$ ipython --no-banner

In [1]: import numpy as np

In [2]: from numpy import linalg as LA

In [3]: np.set_printoptions(suppress=True, linewidth=120)

In [4]: F = np.array([[1, -3, -1, 3, 1, 3],
   ...:     [3, 1, -3, -1, 3, 1],
   ...:     [1, 3, 1, -3, -1, 3],
   ...:     [3, 1, 3, 1, -3, -1],
   ...:     [-1, 3, 1, 3, 1, -3],
   ...:     [-3, -1, 3, 1, 3, 1]])

In [5]: out = F / LA.norm(F, axis=1, keepdims=True)

In [6]: gram = out @ out.T

In [7]: np.round(LA.norm(out, axis=1), 2)
Out[7]: array([1., 1., 1., 1., 1., 1.])

In [8]: print((gram - 2 * np.eye(6)).round(6).argmax(axis=1))
[1 0 1 2 3 0]

In [9]: np.argwhere(np.triu(np.abs(gram) > 0.95, 1))
Out[9]: array([], shape=(0, 2), dtype=int64)

In [10]: (np.abs(gram) > 0.9).astype(int)
Out[10]: 
array([[1, 0, 0, 0, 0, 0],
       [0, 1, 0, 0, 0, 0],
       [0, 0, 1, 0, 0, 0],
       [0, 0, 0, 1, 0, 0],
       [0, 0, 0, 0, 1, 0],
       [0, 0, 0, 0, 0, 1]])

In [11]: gram[0].round(2)
Out[11]: array([ 1.  ,  0.2 , -0.33, -0.2 , -0.33,  0.2 ])

In [12]: round(np.degrees(np.arccos(np.clip(gram[0, 3], -1, 1))), 2)
Out[12]: np.float64(101.54)

In [13]: data = np.load("layer14.npy")

In [14]: print(data)
[[ -4.02   2.17  -9.5    5.53]
 [ -2.97   3.   -10.06   7.05]
 [ -2.76   2.63  -9.02   6.47]
 [ -4.1    3.83  -9.1    6.45]
 [ -1.92   3.86  -8.39   6.55]
 [ -3.05   1.11 -11.06   7.38]
 [ -2.92   4.    -7.89   6.03]
 [ -3.58   2.23  -8.09   5.36]
 [ -0.69   1.99  -9.6    5.99]
 [ -3.48   3.42  -7.73   7.73]
 [ -4.85   2.32  -8.52   4.79]
 [ -0.31   1.94 -10.32   8.51]
 [ -4.06   2.6   -9.42   5.95]
 [ -1.68   3.43  -7.41   5.53]
 [ -2.66   4.17  -9.82   7.21]
 [ -2.46   4.29  -9.47   6.87]
 [ -5.06   2.45  -9.16   6.26]
 [ -3.09   2.    -7.34   5.03]
 [ -3.98   2.28  -8.5    5.65]]

In [15]: q, Rm = LA.qr(data)

In [16]: q.shape, Rm.shape
Out[16]: ((19, 4), (4, 4))

In [17]: np.round(q.T @ q, 2) + 0
Out[17]: 
array([[1., 0., 0., 0.],
       [0., 1., 0., 0.],
       [0., 0., 1., 0.],
       [0., 0., 0., 1.]])

In [18]: P = data @ LA.solve(data.T @ data, data.T)

In [19]: np.allclose(P @ P, P)
Out[19]: True

In [20]: print(np.round(P @ data[:, 1], 2))
[2.17 3.   2.63 3.83 3.86 1.11 4.   2.23 1.99 3.42 2.32 1.94 2.6  3.43 4.17 4.29 2.45 2.   2.28]

In [21]: np.round(LA.eigvalsh(P), 2) + 0
Out[21]: array([0., 0., 0., 0., 0., 0., 0., 0., 0., 0., 0., 0., 0., 0., 0., 1., 1., 1., 1.])

In [22]: lab = data[:, 3] > np.median(data[:, 3])

In [23]: r0 = data[lab].mean(axis=0) - data[~lab].mean(axis=0)

In [24]: print(round((((data - data.mean(axis=0)) @ r0 > 0) == lab).mean(), 2))
0.95

In [25]: print(np.argsort(-np.abs(r0).round(6), kind="stable"))
[3 2 0 1]

In [26]: Ac = (data - data.mean(axis=0)) / data.std(axis=0)

In [27]: np.round(Ac.std(axis=0), 2)
Out[27]: array([1., 1., 1., 1.])

In [28]: np.argwhere(np.abs(Ac) > 2)
Out[28]: 
array([[ 5,  2],
       [11,  0],
       [11,  3]])

In [29]: coef = LA.lstsq(np.delete(Ac, 0, axis=1), Ac[:, 0])[0]

In [30]: print(np.abs(coef).argmax())
2

In [31]: print(coef.round(2))
[-0.07  0.16  0.54]

In [32]: vec = np.array([2, 1, 2, 2])

In [33]: target = data @ vec

In [34]: coef, lr = np.zeros(4), 1 / LA.norm(data, 2) ** 2

In [35]: for i in range(10):
    ...:     coef -= lr * data.T @ (data @ coef - target)
    ...:     if i % 2 == 0: print(i, round(LA.norm(data @ coef - target), 2))
    ...: 
0 16.5
2 16.14
4 15.8
6 15.46
8 15.13

In [36]: coef.round(2)
Out[36]: array([ 0.45, -0.07,  0.6 , -0.25])

In [37]: q, _ = LA.qr(np.array([[1.3], [0.9], [-1.3]]))

In [38]: J = q @ q.T

In [39]: J.round(2)
Out[39]: 
array([[ 0.4 ,  0.28, -0.4 ],
       [ 0.28,  0.19, -0.28],
       [-0.4 , -0.28,  0.4 ]])

In [40]: Uu, sigma, Vh = LA.svd(J)

In [41]: sigma.round(2) + 0
Out[41]: array([1., 0., 0.])

In [42]: out = Uu[:, :1] @ np.diag(sigma[:1]) @ Vh[:1]

In [43]: out.round(2)
Out[43]: 
array([[ 0.4 ,  0.28, -0.4 ],
       [ 0.28,  0.19, -0.28],
       [-0.4 , -0.28,  0.4 ]])

In [44]: r0 = np.array([2, 6, 6, 3, 3, 9, 5]) + 0.5

In [45]: M = np.outer(r0, r0) / (r0 @ r0)

In [46]: M.round(2)
Out[46]: 
array([[0.03, 0.07, 0.07, 0.04, 0.04, 0.1 , 0.06],
       [0.07, 0.18, 0.18, 0.1 , 0.1 , 0.26, 0.15],
       [0.07, 0.18, 0.18, 0.1 , 0.1 , 0.26, 0.15],
       [0.04, 0.1 , 0.1 , 0.05, 0.05, 0.14, 0.08],
       [0.04, 0.1 , 0.1 , 0.05, 0.05, 0.14, 0.08],
       [0.1 , 0.26, 0.26, 0.14, 0.14, 0.38, 0.22],
       [0.06, 0.15, 0.15, 0.08, 0.08, 0.22, 0.13]])

In [47]: # equal to its transpose

In [48]: Uu, sigma, Vh = LA.svd(M)

In [49]: evecs = Vh[:(sigma > 1e-8).sum()]

In [50]: rng = np.random.default_rng(43527)

In [51]: vec = M[1] + 4 * M[6] + rng.integers(2) * np.eye(7)[3]

In [52]: vec.round(2)
Out[52]: array([0.3 , 0.79, 0.79, 0.42, 0.42, 1.15, 0.66])

In [53]: print(np.round(LA.norm(vec - evecs.T @ evecs @ vec), 2))
0.0

In [54]: LA.matrix_rank(np.vstack([M, vec]))
Out[54]: np.int64(1)

In [55]: np.allclose(evecs.T @ evecs @ vec, vec)
Out[55]: True

In [56]: ev, evecs = LA.eigh(M)

In [57]: vec = np.array([2, 3, 3, 4, 0, 3, 5])

In [58]: (np.sign(evecs[:, -1].round(6)) == np.sign(evecs[0, -1].round(6))).astype(int)
Out[58]: array([1, 1, 1, 1, 1, 1, 1])

In [59]: print(np.round(vec @ M @ vec / (vec @ vec), 2), np.round(ev[0], 2), ev[-1])
0.77 -0.0 1.0

In [60]: np.round(LA.norm(M, axis=1), 2)
Out[60]: array([0.16, 0.42, 0.42, 0.23, 0.23, 0.62, 0.36])

In [61]: print(np.round(LA.norm(M, 2), 2))
1.0

In [62]: round(M[4] @ M[1], 2)
Out[62]: np.float64(0.1)

In [63]: LA.norm(M, axis=1).argmax()
Out[63]: np.int64(5)

In [64]: print(np.round(LA.norm(M) ** 2 / LA.norm(M, 2) ** 2, 2))
1.0

In [65]: out = M + rng.integers(-2, 3, (7, 1)) @ rng.integers(-2, 3, (1, 7))

In [66]: out.round(2)
Out[66]: 
array([[ 0.03,  0.07,  0.07,  0.04,  0.04,  0.1 ,  0.06],
       [ 0.07,  0.18,  0.18,  0.1 ,  0.1 ,  0.26,  0.15],
       [ 0.07,  0.18,  0.18,  0.1 ,  0.1 ,  0.26,  0.15],
       [ 0.04,  0.1 ,  0.1 ,  0.05,  0.05,  0.14,  0.08],
       [ 0.04,  2.1 ,  1.1 ,  2.05, -0.95,  2.14, -1.92],
       [ 0.1 ,  0.26,  0.26,  0.14,  0.14,  0.38,  0.22],
       [ 0.06,  0.15,  0.15,  0.08,  0.08,  0.22,  0.13]])

In [67]: LA.matrix_rank(out - M, tol=1e-8)
Out[67]: np.int64(1)

In [68]: A = np.loadtxt("w.csv", delimiter=",")

In [69]: A.round(2)
Out[69]: 
array([[ 0.79, -0.31, -0.25, -0.07, -0.04],
       [-0.31,  0.26, -0.03, -0.23,  0.21],
       [-0.25, -0.03,  0.28,  0.06, -0.36],
       [-0.07, -0.23,  0.06,  0.92,  0.1 ],
       [-0.04,  0.21, -0.36,  0.1 ,  0.75]])

In [70]: vec = np.array([0, 0, 2, 2, 1])

In [71]: round(float((vec - A @ vec) @ (A @ vec)), 2)
Out[71]: -0.0

In [72]: round(float(np.trace(A)), 2)
Out[72]: 3.0

In [73]: print(np.round(A @ A @ vec, 2))
[-0.68 -0.31  0.32  2.08  0.23]
